$ ipython --no-banner

In [1]: import numpy as np

In [2]: np.set_printoptions(precision=2, suppress=True, linewidth=200)

In [3]: tidy = lambda a: np.round(a, 2) + 0

In [4]: r0 = np.array([-1, 3, 3])

In [5]: rng = np.random.default_rng(255)

In [6]: feats = np.outer(rng.normal(size=13), r0) + 0.02 * rng.normal(size=(13, 3))

In [7]: tidy(feats)
Out[7]: 
array([[-0.73,  2.26,  2.29],
       [ 0.93, -2.78, -2.81],
       [-0.31,  0.86,  0.86],
       [ 1.14, -3.4 , -3.38],
       [-0.82,  2.38,  2.42],
       [-0.48,  1.43,  1.44],
       [ 0.2 , -0.57, -0.53],
       [ 1.34, -4.14, -4.16],
       [-1.21,  3.65,  3.61],
       [ 2.18, -6.53, -6.56],
       [-2.32,  6.98,  6.99],
       [-0.41,  1.11,  1.11],
       [-0.64,  1.92,  1.94]])

In [8]: M2 = np.c_[feats[:, :1] @ np.array([[9]]), np.array([2, 1, 2, 1, 2, 1, 0, 0, 0, 0, 0, 2, 2])]

In [9]: tidy(M2)
Out[9]: 
array([[ -6.56,   2.  ],
       [  8.41,   1.  ],
       [ -2.79,   2.  ],
       [ 10.27,   1.  ],
       [ -7.39,   2.  ],
       [ -4.32,   1.  ],
       [  1.82,   0.  ],
       [ 12.1 ,   0.  ],
       [-10.85,   0.  ],
       [ 19.61,   0.  ],
       [-20.85,   0.  ],
       [ -3.69,   2.  ],
       [ -5.78,   2.  ]])

In [10]: tidy(np.linalg.norm(np.linalg.qr(feats)[0].T @ M2, axis=0) ** 2 / ((M2 ** 2).sum(axis=0) + 1e-12))
Out[10]: array([1.  , 0.28])

In [11]: tidy(np.linalg.norm(M2 - feats @ np.linalg.lstsq(feats, M2)[0], axis=0))
Out[11]: array([0.  , 4.08])

In [12]: np.linalg.matrix_rank(np.c_[feats, M2])
Out[12]: np.int64(4)

In [13]: Xc = feats - feats.mean(axis=0)

In [14]: V = np.linalg.svd(Xc)[2][:1]

In [15]: M2 = Xc - Xc @ V.T @ V

In [16]: np.linalg.norm(M2, axis=1).round(6).argmax()
Out[16]: np.int64(8)

In [17]: tidy(np.linalg.norm(M2) / np.linalg.norm(Xc))
Out[17]: np.float64(0.0)

In [18]: cov = np.cov(feats, rowvar=False)

In [19]: tidy(feats.std(axis=0))
Out[19]: array([1.16, 3.5 , 3.51])

In [20]: tidy(np.corrcoef(feats[:, 0], feats[:, 2])[0, 1])
Out[20]: np.float64(-1.0)

In [21]: tidy(np.linalg.eigvalsh(cov)[::-1])
Out[21]: array([28.05,  0.  ,  0.  ])

In [22]: tidy(np.corrcoef(feats.T))
Out[22]: 
array([[ 1., -1., -1.],
       [-1.,  1.,  1.],
       [-1.,  1.,  1.]])

In [23]: tidy(cov)
Out[23]: 
array([[ 1.47, -4.41, -4.42],
       [-4.41, 13.26, 13.29],
       [-4.42, 13.29, 13.32]])

In [24]: cov.shape
Out[24]: (3, 3)

In [25]: W0 = np.load("sample13.npy")

In [26]: W0
Out[26]: 
array([[ 1, -1,  1, -1,  1, -1,  1, -1],
       [ 1,  1,  1,  1,  1,  1,  1,  1],
       [ 1,  1,  1,  1, -1, -1, -1, -1],
       [ 1,  1, -1, -1, -1, -1,  1,  1]])

In [27]: x0 = np.array([-2, -4, -5, -1, -2, 2, 0, -5])

In [28]: W0 @ (2 * x0)
Out[28]: array([ -2, -34, -14, -10])

In [29]: W0 @ np.eye(8)[1]
Out[29]: array([-1.,  1.,  1.,  1.])

In [30]: (W0 * x0).sum(axis=1)
Out[30]: array([ -1, -17,  -7,  -5])

In [31]: W0 @ x0
Out[31]: array([ -1, -17,  -7,  -5])

In [32]: M2 = W0 / np.linalg.norm(W0, axis=1, keepdims=True)

In [33]: cov = M2 @ M2.T

In [34]: (cov - 2 * np.eye(4)).round(6).argmax(axis=1)
Out[34]: array([1, 0, 0, 0])

In [35]: tidy(cov[0])
Out[35]: array([1., 0., 0., 0.])

In [36]: np.argwhere(np.triu(np.abs(cov) > 0.95, 1))
Out[36]: array([], shape=(0, 2), dtype=int64)

In [37]: Uu, sv, vt = np.linalg.svd(W0, full_matrices=False)

In [38]: tidy(sv)
Out[38]: array([2.83, 2.83, 2.83, 2.83])

In [39]: tidy(np.cumsum(sv ** 2) / np.sum(sv ** 2))
Out[39]: array([0.25, 0.5 , 0.75, 1.  ])

In [40]: tidy(vt @ vt.T)
Out[40]: 
array([[1., 0., 0., 0.],
       [0., 1., 0., 0.],
       [0., 0., 1., 0.],
       [0., 0., 0., 1.]])

In [41]: Uu.shape, sv.shape, vt.shape
Out[41]: ((4, 4), (4,), (4, 8))

In [42]: tidy(Uu.T @ Uu)
Out[42]: 
array([[1., 0., 0., 0.],
       [0., 1., 0., 0.],
       [0., 0., 1., 0.],
       [0., 0., 0., 1.]])

In [43]: tidy(Uu.T @ W0 @ vt.T)
Out[43]: 
array([[2.83, 0.  , 0.  , 0.  ],
       [0.  , 2.83, 0.  , 0.  ],
       [0.  , 0.  , 2.83, 0.  ],
       [0.  , 0.  , 0.  , 2.83]])

In [44]: tidy(sv / sv[0])
Out[44]: array([1., 1., 1., 1.])

In [45]: tidy(np.linalg.norm(W0, axis=1))
Out[45]: array([2.83, 2.83, 2.83, 2.83])

In [46]: tidy(np.linalg.norm(W0[0], 1)), tidy(np.linalg.norm(W0[0], np.inf))
Out[46]: (np.float64(8.0), np.float64(1.0))

In [47]: np.linalg.norm(W0, axis=1).argmax()
Out[47]: np.int64(0)

In [48]: W0[0] @ W0[3]
Out[48]: np.int64(0)

In [49]: tidy(np.linalg.norm(W0, "nuc"))
Out[49]: np.float64(11.31)

In [50]: tidy(np.linalg.norm(W0, 1)), tidy(np.linalg.norm(W0, np.inf))
Out[50]: (np.float64(4.0), np.float64(8.0))

In [51]: W0.ravel(order="F")
Out[51]: array([ 1,  1,  1,  1, -1,  1,  1,  1,  1,  1,  1, -1, -1,  1,  1, -1,  1,  1, -1, -1, -1,  1, -1, -1,  1,  1, -1,  1, -1,  1, -1,  1])

In [52]: W0.reshape(-1, 2)
Out[52]: 
array([[ 1, -1],
       [ 1, -1],
       [ 1, -1],
       [ 1, -1],
       [ 1,  1],
       [ 1,  1],
       [ 1,  1],
       [ 1,  1],
       [ 1,  1],
       [ 1,  1],
       [-1, -1],
       [-1, -1],
       [ 1,  1],
       [-1, -1],
       [-1, -1],
       [ 1,  1]])

In [53]: blk = W0.reshape(4, 2, -1)

In [54]: blk.sum(axis=1)
Out[54]: 
array([[ 2, -2,  2, -2],
       [ 2,  2,  2,  2],
       [ 0,  0,  0,  0],
       [ 0,  0,  0,  0]])

In [55]: mat = np.array([[1, 0, 0], [0, 2, 0], [0, 0, 1]])

In [56]: def softmax(z):
    ...:     e = np.exp(z - z.max(axis=-1, keepdims=True))
    ...:     return e / e.sum(axis=-1, keepdims=True)
    ...: 

In [57]: tidy(softmax(10 * mat[2]))
Out[57]: array([0., 0., 1.])

In [58]: tidy(softmax(mat).sum(axis=1))
Out[58]: array([1., 1., 1.])

In [59]: att = mat @ mat.T / np.sqrt(3)

In [60]: tidy(softmax(att))
Out[60]: 
array([[0.47, 0.26, 0.26],
       [0.08, 0.83, 0.08],
       [0.26, 0.26, 0.47]])

In [61]: softmax(att).round(6).argmax(axis=1)
Out[61]: array([0, 1, 2])

In [62]: tidy(softmax(att + np.triu(np.full(att.shape, -np.inf), 1)))
Out[62]: 
array([[1.  , 0.  , 0.  ],
       [0.09, 0.91, 0.  ],
       [0.26, 0.26, 0.47]])

In [63]: tidy(np.linalg.norm(mat, axis=0))
Out[63]: array([1., 2., 1.])

In [64]: tidy(np.linalg.svd(mat, compute_uv=False))
Out[64]: array([2., 1., 1.])

In [65]: mat.T @ mat
Out[65]: 
array([[1, 0, 0],
       [0, 4, 0],
       [0, 0, 1]])

In [66]: X = np.array([[8.3, -12.24, -7.2],
    ...:     [7.88, -11.09, -6.55],
    ...:     [5.27, -5.17, -3.21],
    ...:     [3.18, -1.88, -1.38],
    ...:     [2.16, -0.84, -0.78],
    ...:     [1.88, -0.62, -0.65],
    ...:     [1.78, -0.55, -0.61],
    ...:     [0.89, -0.11, -0.3],
    ...:     [0.45, -0.02, -0.17],
    ...:     [0.04, 0.0, -0.02],
    ...:     [-0.45, 0.12, 0.55],
    ...:     [0.23, 4.03, 5.01],
    ...:     [0.71, 6.24, 7.07],
    ...:     [1.29, 9.09, 9.6],
    ...:     [2.09, 13.16, 13.09],
    ...:     [3.31, 19.96, 18.72],
    ...:     [3.5, 21.04, 19.61]])

In [67]: Xc = (X - X.mean(axis=0)) / X.std(axis=0)

In [68]: np.argwhere(np.abs(Xc) > 2)
Out[68]: 
array([[ 0,  0],
       [ 1,  0],
       [15,  2],
       [16,  1],
       [16,  2]])

In [69]: c = np.linalg.lstsq(np.delete(Xc, 1, axis=1), Xc[:, 1])[0]

In [70]: np.abs(c).argmax()
Out[70]: np.int64(1)

In [71]: cov = np.cov(X, rowvar=False)

In [72]: tidy(cov)
Out[72]: 
array([[ 6.56, -9.05, -5.8 ],
       [-9.05, 84.82, 72.74],
       [-5.8 , 72.74, 63.66]])

In [73]: cov.shape
Out[73]: (3, 3)

In [74]: tidy(X.std(axis=0))
Out[74]: array([2.48, 8.93, 7.74])

In [75]: np.argwhere(np.triu(np.abs(np.corrcoef(X.T)) > 0.8, 1))
Out[75]: array([[1, 2]])

In [76]: r0 = np.array([6, 3, 8, 2])

In [77]: v = np.array([1, 0, 1])

In [78]: F = r0[:, None] + v[None, :]

In [79]: F
Out[79]: 
array([[7, 6, 7],
       [4, 3, 4],
       [9, 8, 9],
       [3, 2, 3]])

In [80]: # null space of dimension 1

In [81]: np.unique(F.round(6), axis=0).shape
Out[81]: (4, 3)

In [82]: np.allclose(F[:-1].T @ np.linalg.lstsq(F[:-1].T, F[-1])[0], F[-1])
Out[82]: True

In [83]: np.abs(np.diag(np.linalg.qr(F)[1])) > 1e-9
Out[83]: array([ True,  True, False])
